% python3 -q
>>> import numpy as np
>>> import numpy.linalg as la
>>> np.set_printoptions(precision=2, suppress=True, linewidth=100)
>>> J = np.load("test2.npy")
>>> J
array([[ 1, -1,  1, -1,  1, -1,  1, -1],
       [ 1,  1,  1,  1, -1, -1, -1, -1],
       [ 1,  1, -1, -1,  1,  1, -1, -1],
       [ 1, -1, -1,  1, -1,  1,  1, -1],
       [ 1,  1, -1, -1, -1, -1,  1,  1],
       [ 1, -1,  1, -1, -1,  1, -1,  1],
       [ 1, -1, -1,  1,  1, -1, -1,  1],
       [ 1,  1,  1,  1,  1,  1,  1,  1]])
>>> rng = np.random.default_rng(3922)
>>> other = J + rng.integers(-2, 3, (8, 1)) @ rng.integers(-2, 3, (1, 8))
>>> print(other)
[[ 3  3  1  1 -3  1  1 -3]
 [ 2  3  1  2 -3  0 -1 -2]
 [ 1  1 -1 -1  1  1 -1 -1]
 [ 1 -1 -1  1 -1  1  1 -1]
 [ 3  5 -1  1 -5  1  1 -1]
 [ 0 -3  1 -2  1  0 -1  2]
 [ 0 -3 -1  0  3 -2 -1  2]
 [ 1  1  1  1  1  1  1  1]]
>>> print(la.matrix_rank(other - J, tol=1e-8))
1
>>> u, r1 = other[5], other[3]
>>> u @ r1
np.int64(-4)
>>> p = (u @ r1) / (u @ u) * u
>>> np.outer(u, r1)
array([[ 0,  0,  0,  0,  0,  0,  0,  0],
       [-3,  3,  3, -3,  3, -3, -3,  3],
       [ 1, -1, -1,  1, -1,  1,  1, -1],
       [-2,  2,  2, -2,  2, -2, -2,  2],
       [ 1, -1, -1,  1, -1,  1,  1, -1],
       [ 0,  0,  0,  0,  0,  0,  0,  0],
       [-1,  1,  1, -1,  1, -1, -1,  1],
       [ 2, -2, -2,  2, -2,  2,  2, -2]])
>>> print(r1 - p)
[ 1.  -1.6 -0.8  0.6 -0.8  1.   0.8 -0.6]
>>> print(la.matrix_rank(np.outer(u, r1)))
1
>>> np.round(la.norm(u + r1) ** 2 + la.norm(u - r1) ** 2, 2)
np.float64(56.0)
>>> arr = np.load("out1.npy")
>>> arr
array([[-2,  2,  0, -3, -2,  0,  2, -2,  1, -3,  2,  1, -2],
       [-1,  1,  2,  0, -2,  1, -1,  2, -3,  1,  2,  0,  3],
       [ 1, -3, -3,  0,  0,  3,  3, -2, -1,  3,  1,  3, -3],
       [ 0,  0, -2, -2,  2,  3,  3, -1, -2,  3,  3, -1,  3],
       [ 0,  0,  0, -2, -1,  2,  2,  2, -1, -1, -2,  3, -3],
       [ 0, -2,  0,  1,  0,  0, -3,  1, -1,  1, -3,  1,  0],
       [ 3,  3, -2,  1,  0, -2,  0,  1, -3, -1, -2,  3, -2],
       [ 0,  3,  3, -2, -2,  3,  2,  1, -1,  1,  3,  1,  0],
       [-1,  2,  0,  3,  3,  0,  0, -3,  0, -1,  0,  1, -3],
       [-3,  2, -2, -1,  3,  2, -1,  0, -1,  1,  0,  3, -1],
       [ 2, -3, -1,  1, -3,  3,  0, -3,  2, -2,  0,  1, -1],
       [ 2, -3, -3, -1, -1, -1, -2,  2, -3, -2, -3,  2, -2],
       [-3,  2,  1,  3,  0,  3,  0,  3, -3,  1,  1,  2,  0]])
>>> np.allclose(arr, arr.T)
False
>>> np.trace(arr)
np.int64(-3)
>>> print(np.sort(np.abs(la.eigvals(arr))))
[1.74 1.74 2.79 2.79 2.82 5.28 5.28 5.58 5.58 6.18 6.18 7.15 7.15]
>>> np.round(np.abs(la.eigvals(arr)).max(), 2)
np.float64(7.15)
>>> np.allclose(arr @ arr.T, arr.T @ arr)
False
>>> theta = np.radians(36)
>>> R = np.eye(13)
>>> R[0, 0] = R[7, 7] = np.cos(theta)
>>> R[0, 7], R[7, 0] = -np.sin(theta), np.sin(theta)
>>> other = arr @ R.T
>>> print(np.allclose(la.norm(arr, axis=1), la.norm(other, axis=1)))
True
>>> np.round(la.det(R), 2), round(np.trace(R), 2)
(np.float64(1.0), np.float64(12.62))
>>> other = la.inv(arr)
>>> np.allclose(other, arr.T)
False
>>> round(la.slogdet(arr)[0], 2)
np.float64(-1.0)
>>> u = np.array([1, 1, 6, 5, 1, -7, 8, 1, -1, 1, -3, 6, -3])
>>> other = arr + np.outer(u, np.eye(13)[1])
>>> la.matrix_rank(other - arr)
np.int64(1)
>>> Q, evecs = la.qr(arr[:, :4])[0], la.qr(arr[:, 4:])[0]
>>> sv = la.svd(Q.T @ evecs, compute_uv=False)
>>> sv
array([0.99, 0.9 , 0.78, 0.41])
>>> np.round(la.norm(Q @ Q.T - evecs @ evecs.T, 2), 2)
np.float64(1.0)
>>> F = np.array([[3.0, 0.0, 6.0, 4.0, -4.0, 6.0],
...     [0.0, -1.0, 0.0, 0.0, 0.0, 0.0],
...     [6.0, 0.0, 8.0, 6.0, -6.0, 9.0],
...     [4.0, 0.0, 6.0, 3.0, -4.0, 6.0],
...     [-4.0, 0.0, -6.0, -4.0, 3.0, -6.0],
...     [6.0, 0.0, 9.0, 6.0, -6.0, 8.0]])
>>> F
array([[ 3.,  0.,  6.,  4., -4.,  6.],
       [ 0., -1.,  0.,  0.,  0.,  0.],
       [ 6.,  0.,  8.,  6., -6.,  9.],
       [ 4.,  0.,  6.,  3., -4.,  6.],
       [-4.,  0., -6., -4.,  3., -6.],
       [ 6.,  0.,  9.,  6., -6.,  8.]])
>>> # equal to its transpose
>>> idx = rng.permutation(6)
>>> idx
array([2, 0, 3, 1, 5, 4])
>>> other = F[idx][:, idx]
>>> np.diag(other)
array([ 8.,  3.,  3., -1.,  8.,  3.])
>>> np.trace(other)
np.float64(24.0)
>>> print(np.allclose(other, F))
False
>>> print(np.sort(np.abs(la.eigvals(other))))
[ 1.  1.  1.  1.  1. 29.]
>>> round(float(la.det(other)), 2), round(la.det(F[idx]), 2)
(-29.0, np.float64(-29.0))
>>> x0 = np.array([-2, 3, -2, -2, -2, 1])
>>> target = F @ x0
>>> beta, lr = np.zeros(6), 1 / la.norm(F, 2) ** 2
>>> for i in range(10):
...     beta -= lr * F.T @ (F @ beta - target)
...     if i % 2 == 0: print(i, round(la.norm(F @ beta - target), 2))
... 
0 4.93
2 4.92
4 4.91
6 4.9
8 4.88
>>> beta
array([-0.48,  0.04, -0.72, -0.48,  0.44, -0.68])
>>> round(la.eigvalsh(F).min(), 2)
np.float64(-1.0)
>>> (F != 0).astype(int)
array([[1, 0, 1, 1, 1, 1],
       [0, 1, 0, 0, 0, 0],
       [1, 0, 1, 1, 1, 1],
       [1, 0, 1, 1, 1, 1],
       [1, 0, 1, 1, 1, 1],
       [1, 0, 1, 1, 1, 1]])
>>> (la.matrix_power((F != 0) + (F.T != 0) + np.eye(6), 6) > 0).astype(int)
array([[1, 0, 1, 1, 1, 1],
       [0, 1, 0, 0, 0, 0],
       [1, 0, 1, 1, 1, 1],
       [1, 0, 1, 1, 1, 1],
       [1, 0, 1, 1, 1, 1],
       [1, 0, 1, 1, 1, 1]])
>>> np.flatnonzero(la.matrix_power((F != 0) + (F.T != 0) + np.eye(6), 6)[5])
array([0, 2, 3, 4, 5])
>>> print(np.round(la.det(F), 2))
-29.0
>>> m1 = np.load("a.npy")
>>> m1
array([[-0.32, -0.17,  0.7 ,  0.61,  0.08],
       [ 0.65, -0.72, -0.02,  0.14,  0.22],
       [ 0.22,  0.46, -0.38,  0.61,  0.47],
       [-0.38, -0.39, -0.57,  0.42, -0.45],
       [-0.54, -0.31, -0.19, -0.25,  0.72]])
>>> # keeps lengths
>>> x0 = np.array([2, 0, 2, 2, 2])
>>> target = m1 @ x0
>>> target
array([ 2.14,  1.97,  1.83, -1.98, -0.52])
>>> la.solve(m1, -2 * target)
array([-4., -0., -4., -4., -4.])
>>> la.solve(m1, target + m1[:, 1])
array([2., 1., 2., 2., 2.])
>>> la.solve(m1, target)
array([ 2., -0.,  2.,  2.,  2.])
>>> np.round(la.solve(m1, m1[:, 0]), 2) + 0
array([1., 0., 0., 0., 0.])
>>> u = np.array([2, 1, 2])
>>> print(np.polyval(u, m1[2]))
[2.31 2.88 1.91 3.36 2.92]
>>> np.convolve(m1[2], u)
array([0.43, 1.13, 0.13, 1.76, 0.79, 1.69, 0.95])
>>> x0 = np.array([3, 1, -2, 0, 3])
>>> la.norm(m1 @ x0) <= la.norm(m1, 2) * la.norm(x0) + 1e-9
np.True_
>>> round(float(np.einsum("ii->", m1)), 2)
-0.29
>>> round(la.eigvals(m1).sum().real, 2)
np.float64(-0.29)
>>> np.round(np.poly(m1), 2) + 0
array([ 1.  ,  0.29,  0.  ,  0.  , -0.29, -1.  ])
>>> la.eigvals(m1)
array([-0.85+0.52j, -0.85-0.52j,  0.21+0.98j,  0.21-0.98j,  1.  +0.j  ])
>>> x0 = np.array([1, -1, 3, 0, -1])
>>> la.inv(m1)
array([[-0.32,  0.65,  0.22, -0.38, -0.54],
       [-0.17, -0.72,  0.46, -0.39, -0.31],
       [ 0.7 , -0.02, -0.38, -0.57, -0.19],
       [ 0.61,  0.14,  0.61,  0.42, -0.25],
       [ 0.08,  0.22,  0.47, -0.45,  0.72]])
>>> np.round(m1.T @ (m1 @ x0), 2) + 0
array([ 1., -1.,  3.,  0., -1.])
>>> np.sort(np.abs(np.degrees(np.angle(la.eigvals(m1)))))
array([  0.  ,  77.94,  77.94, 148.59, 148.59])
>>> mat = np.load("case18.npy")
>>> print(mat)
[[ 8 -4  4  0]
 [-4  4 -6  2]
 [ 4 -6 10 -4]
 [ 0  2 -4  2]]
>>> # symmetric, so the eigenvalues are real
>>> U, sv, Vh = la.svd(mat)
>>> evecs = Vh[:(sv > 1e-8).sum()]
>>> x0 = mat[1] + -2 * mat[0] + rng.integers(2) * np.eye(4)[1]
>>> print(x0)
[-20.  13. -14.   2.]
>>> np.round(evecs.T @ evecs, 2) + 0
array([[ 0.89, -0.22,  0.  ,  0.22],
       [-0.22,  0.22, -0.33,  0.11],
       [ 0.  , -0.33,  0.67, -0.33],
       [ 0.22,  0.11, -0.33,  0.22]])
>>> print(np.diag(evecs.T @ evecs))
[0.89 0.22 0.67 0.22]
>>> np.round(la.norm(x0 - evecs.T @ evecs @ x0), 2)
np.float64(0.88)
>>> print(np.allclose(evecs.T @ evecs @ x0, x0))
False
>>> P = np.triu(np.array([[0, 1, 1, 2], [1, 3, 3, 0], [2, 1, 1, 1], [2, 1, 2, 0]]), 1) + np.eye(4)
>>> other = P @ mat @ la.inv(P)
>>> la.matrix_rank(other)
np.int64(2)
>>> np.trace(other), np.trace(mat)
(np.float64(24.0), np.int64(24))
>>> print(round(la.det(other), 2))
0.0
>>> other
array([[   8.,  -10.,   22.,  -36.],
       [   8.,  -22.,   82., -108.],
       [   4.,   -8.,   26.,  -36.],
       [   0.,    2.,  -10.,   12.]])
>>> P @ mat - mat @ P
array([[  0.,  -6.,   0., -18.],
       [ 12., -14.,  22.,   2.],
       [  0.,  -2.,  10., -16.],
       [  0.,   0.,  -6.,   4.]])
>>> U, sv, Vh = la.svd(other)
>>> evecs = Vh[:(sv > 1e-8).sum()]
>>> x0 = other[0] + 5 * other[3] + rng.integers(2) * np.eye(4)[1]
>>> x0
array([  8.,   1., -28.,  24.])
>>> np.diag(evecs.T @ evecs)
array([0.52, 0.19, 0.61, 0.68])
>>> w, evecs = la.eigh(mat)
>>> (w > 1e-8).sum(), (w < -1e-8).sum()
(np.int64(2), np.int64(0))
>>> np.round(la.eigvalsh(mat @ mat), 2) + 0
array([  0.,   0.,  36., 324.])
>>> np.abs(evecs[:, -1]).round(6).argmax()
np.int64(2)
>>> w.round(2) + 0
array([ 0.,  0.,  6., 18.])
>>> np.round(la.svd(mat, compute_uv=False), 2) + 0
array([18.,  6.,  0.,  0.])
>>> la.eigvalsh(mat + -2 * np.eye(4))
array([-2., -2.,  4., 16.])
>>> np.round(evecs.T @ mat @ evecs, 2) + 0
array([[ 0.,  0.,  0.,  0.],
       [ 0.,  0.,  0.,  0.],
       [ 0.,  0.,  6.,  0.],
       [ 0.,  0.,  0., 18.]])
>>> M = np.loadtxt("dump.csv", delimiter=",")
>>> M
array([[-7., -7.,  7., -6.,  2.,  3.],
       [ 6.,  2., -6.,  2.,  3.,  2.],
       [ 0., -3., -2., -2.,  7.,  7.],
       [-9., -4.,  4.,  1., -2.,  5.],
       [-5., -5.,  7.,  8.,  9., -8.],
       [-9.,  0.,  9., -5., -4., -6.]])
>>> idx = rng.permutation(6)
>>> other = M[:, idx] * rng.choice([-1, 1], 6)
>>> other
array([[ 3.,  2., -6.,  7.,  7.,  7.],
       [ 2.,  3.,  2., -2., -6., -6.],
       [ 7.,  7., -2.,  3., -2., -0.],
       [ 5., -2.,  1.,  4.,  4.,  9.],
       [-8.,  9.,  8.,  5.,  7.,  5.],
       [-6., -4., -5., -0.,  9.,  9.]])
>>> U, _, Vh = la.svd(M.T @ other)
>>> np.round(la.lstsq(M, other)[0], 2) + 0
array([[ 0.,  0.,  0.,  0.,  0., -1.],
       [ 0.,  0.,  0., -1.,  0.,  0.],
       [ 0.,  0.,  0.,  0.,  1.,  0.],
       [ 0.,  0.,  1.,  0.,  0.,  0.],
       [ 0.,  1.,  0.,  0.,  0.,  0.],
       [ 1.,  0.,  0.,  0.,  0.,  0.]])
>>> x0 = np.array([-6, -8, 3, 6, 6, -1])
>>> target = other @ x0
>>> target
array([ 25., -72., -98.,  28.,  67.,  98.])
>>> np.round(la.solve(other, target + other[:, 5]), 2) + 0
array([-6., -8.,  3.,  6.,  6.,  0.])
>>> la.solve(other, -2 * target)
array([ 12.,  16.,  -6., -12., -12.,   2.])
>>> print(la.solve(other, target))
[-6. -8.  3.  6.  6. -1.]
>>> u = np.array([1, 0, 2, 0, 0, 0])
>>> other = M + np.outer(u, np.eye(6)[0])
>>> la.matrix_rank(other - M)
np.int64(1)
>>> la.matrix_rank(la.inv(other) - la.inv(M), tol=1e-8)
np.int64(1)
>>> Q, evecs = la.qr(M[:, :2])[0], la.qr(M[:, 2:])[0]
>>> sv = la.svd(Q.T @ evecs, compute_uv=False)
>>> np.round(la.norm(Q @ Q.T - evecs @ evecs.T, 2), 2)
np.float64(1.0)
>>> (sv > 0.9).sum()
np.int64(1)
>>> x0 = np.array([2, 7, 1, 0, 3, 7])
>>> target = M @ x0
>>> beta, lr = np.zeros(6), 1 / la.norm(M, 2) ** 2
>>> for i in range(20):
...     beta -= lr * M.T @ (M @ beta - target)
...     if i % 5 == 0: print(i, round(la.norm(M @ beta - target), 2))
... 
0 36.35
5 13.47
10 12.38
15 11.66
>>> round(float(la.cond(M)), 2)
172.73
>>> A = np.loadtxt("data.csv", delimiter=",")
>>> A.round(2) + 0
array([[ 0.  , -0.12,  0.26,  0.42, -0.05, -0.53, -0.25,  0.33,  0.11, -0.46, -0.2 ,  0.1 ],
       [ 0.04, -0.55,  0.11, -0.48,  0.04,  0.16, -0.44, -0.07, -0.05, -0.26, -0.16, -0.36],
       [ 0.04, -0.1 , -0.11, -0.07, -0.18,  0.27, -0.17,  0.31, -0.19,  0.25, -0.57,  0.55],
       [-0.08, -0.26, -0.43, -0.2 ,  0.16, -0.04,  0.52,  0.44,  0.4 , -0.17, -0.11, -0.07],
       [ 0.46,  0.19,  0.01,  0.08, -0.03,  0.13,  0.35,  0.13, -0.56, -0.31, -0.25, -0.34],
       [ 0.55, -0.02,  0.08, -0.18,  0.13,  0.13, -0.13,  0.33,  0.03, -0.14,  0.58,  0.38],
       [ 0.04,  0.55, -0.14, -0.4 , -0.27, -0.28, -0.31,  0.36,  0.12,  0.17, -0.04, -0.31],
       [-0.17, -0.34, -0.05, -0.22, -0.54, -0.4 ,  0.23,  0.02, -0.45,  0.06,  0.3 ,  0.12],
       [ 0.  ,  0.1 ,  0.24, -0.41,  0.61, -0.46,  0.14, -0.11, -0.21,  0.13, -0.2 ,  0.21],
       [ 0.29,  0.17, -0.15, -0.24, -0.32, -0.11,  0.09, -0.54,  0.3 , -0.39, -0.2 ,  0.31],
       [ 0.59, -0.33,  0.09,  0.16, -0.1 , -0.25,  0.08, -0.08,  0.25,  0.55, -0.13, -0.2 ],
       [-0.13,  0.07,  0.78, -0.21, -0.26,  0.23,  0.34,  0.16,  0.25,  0.01, -0.06,  0.  ]])
>>> other = la.inv(A)
>>> np.round(la.inv(other), 2) + 0
array([[ 0.  , -0.12,  0.26,  0.42, -0.05, -0.53, -0.25,  0.33,  0.11, -0.46, -0.2 ,  0.1 ],
       [ 0.04, -0.55,  0.11, -0.48,  0.04,  0.16, -0.44, -0.07, -0.05, -0.26, -0.16, -0.36],
       [ 0.04, -0.1 , -0.11, -0.07, -0.18,  0.27, -0.17,  0.31, -0.19,  0.25, -0.57,  0.55],
       [-0.08, -0.26, -0.43, -0.2 ,  0.16, -0.04,  0.52,  0.44,  0.4 , -0.17, -0.11, -0.07],
       [ 0.46,  0.19,  0.01,  0.08, -0.03,  0.13,  0.35,  0.13, -0.56, -0.31, -0.25, -0.34],
       [ 0.55, -0.02,  0.08, -0.18,  0.13,  0.13, -0.13,  0.33,  0.03, -0.14,  0.58,  0.38],
       [ 0.04,  0.55, -0.14, -0.4 , -0.27, -0.28, -0.31,  0.36,  0.12,  0.17, -0.04, -0.31],
       [-0.17, -0.34, -0.05, -0.22, -0.54, -0.4 ,  0.23,  0.02, -0.45,  0.06,  0.3 ,  0.12],
       [ 0.  ,  0.1 ,  0.24, -0.41,  0.61, -0.46,  0.14, -0.11, -0.21,  0.13, -0.2 ,  0.21],
       [ 0.29,  0.17, -0.15, -0.24, -0.32, -0.11,  0.09, -0.54,  0.3 , -0.39, -0.2 ,  0.31],
       [ 0.59, -0.33,  0.09,  0.16, -0.1 , -0.25,  0.08, -0.08,  0.25,  0.55, -0.13, -0.2 ],
       [-0.13,  0.07,  0.78, -0.21, -0.26,  0.23,  0.34,  0.16,  0.25,  0.01, -0.06,  0.  ]])
>>> other.round(2) + 0
array([[ 0.  ,  0.04,  0.04, -0.08,  0.46,  0.55,  0.04, -0.17,  0.  ,  0.29,  0.59, -0.13],
       [-0.12, -0.55, -0.1 , -0.26,  0.19, -0.02,  0.55, -0.34,  0.1 ,  0.17, -0.33,  0.07],
       [ 0.26,  0.11, -0.11, -0.43,  0.01,  0.08, -0.14, -0.05,  0.24, -0.15,  0.09,  0.78],
       [ 0.42, -0.48, -0.07, -0.2 ,  0.08, -0.18, -0.4 , -0.22, -0.41, -0.24,  0.16, -0.21],
       [-0.05,  0.04, -0.18,  0.16, -0.03,  0.13, -0.27, -0.54,  0.61, -0.32, -0.1 , -0.26],
       [-0.53,  0.16,  0.27, -0.04,  0.13,  0.13, -0.28, -0.4 , -0.46, -0.11, -0.25,  0.23],
       [-0.25, -0.44, -0.17,  0.52,  0.35, -0.13, -0.31,  0.23,  0.14,  0.09,  0.08,  0.34],
       [ 0.33, -0.07,  0.31,  0.44,  0.13,  0.33,  0.36,  0.02, -0.11, -0.54, -0.08,  0.16],
       [ 0.11, -0.05, -0.19,  0.4 , -0.56,  0.03,  0.12, -0.45, -0.21,  0.3 ,  0.25,  0.25],
       [-0.46, -0.26,  0.25, -0.17, -0.31, -0.14,  0.17,  0.06,  0.13, -0.39,  0.55,  0.01],
       [-0.2 , -0.16, -0.57, -0.11, -0.25,  0.58, -0.04,  0.3 , -0.2 , -0.2 , -0.13, -0.06],
       [ 0.1 , -0.36,  0.55, -0.07, -0.34,  0.38, -0.31,  0.12,  0.21,  0.31, -0.2 ,  0.  ]])
>>> np.round(la.det(A) * other, 2) + 0
array([[ 0.  , -0.04, -0.04,  0.08, -0.46, -0.55, -0.04,  0.17,  0.  , -0.29, -0.59,  0.13],
       [ 0.12,  0.55,  0.1 ,  0.26, -0.19,  0.02, -0.55,  0.34, -0.1 , -0.17,  0.33, -0.07],
       [-0.26, -0.11,  0.11,  0.43, -0.01, -0.08,  0.14,  0.05, -0.24,  0.15, -0.09, -0.78],
       [-0.42,  0.48,  0.07,  0.2 , -0.08,  0.18,  0.4 ,  0.22,  0.41,  0.24, -0.16,  0.21],
       [ 0.05, -0.04,  0.18, -0.16,  0.03, -0.13,  0.27,  0.54, -0.61,  0.32,  0.1 ,  0.26],
       [ 0.53, -0.16, -0.27,  0.04, -0.13, -0.13,  0.28,  0.4 ,  0.46,  0.11,  0.25, -0.23],
       [ 0.25,  0.44,  0.17, -0.52, -0.35,  0.13,  0.31, -0.23, -0.14, -0.09, -0.08, -0.34],
       [-0.33,  0.07, -0.31, -0.44, -0.13, -0.33, -0.36, -0.02,  0.11,  0.54,  0.08, -0.16],
       [-0.11,  0.05,  0.19, -0.4 ,  0.56, -0.03, -0.12,  0.45,  0.21, -0.3 , -0.25, -0.25],
       [ 0.46,  0.26, -0.25,  0.17,  0.31,  0.14, -0.17, -0.06, -0.13,  0.39, -0.55, -0.01],
       [ 0.2 ,  0.16,  0.57,  0.11,  0.25, -0.58,  0.04, -0.3 ,  0.2 ,  0.2 ,  0.13,  0.06],
       [-0.1 ,  0.36, -0.55,  0.07,  0.34, -0.38,  0.31, -0.12, -0.21, -0.31,  0.2 ,  0.  ]])
>>> print(round(la.cond(A), 2))
1.0
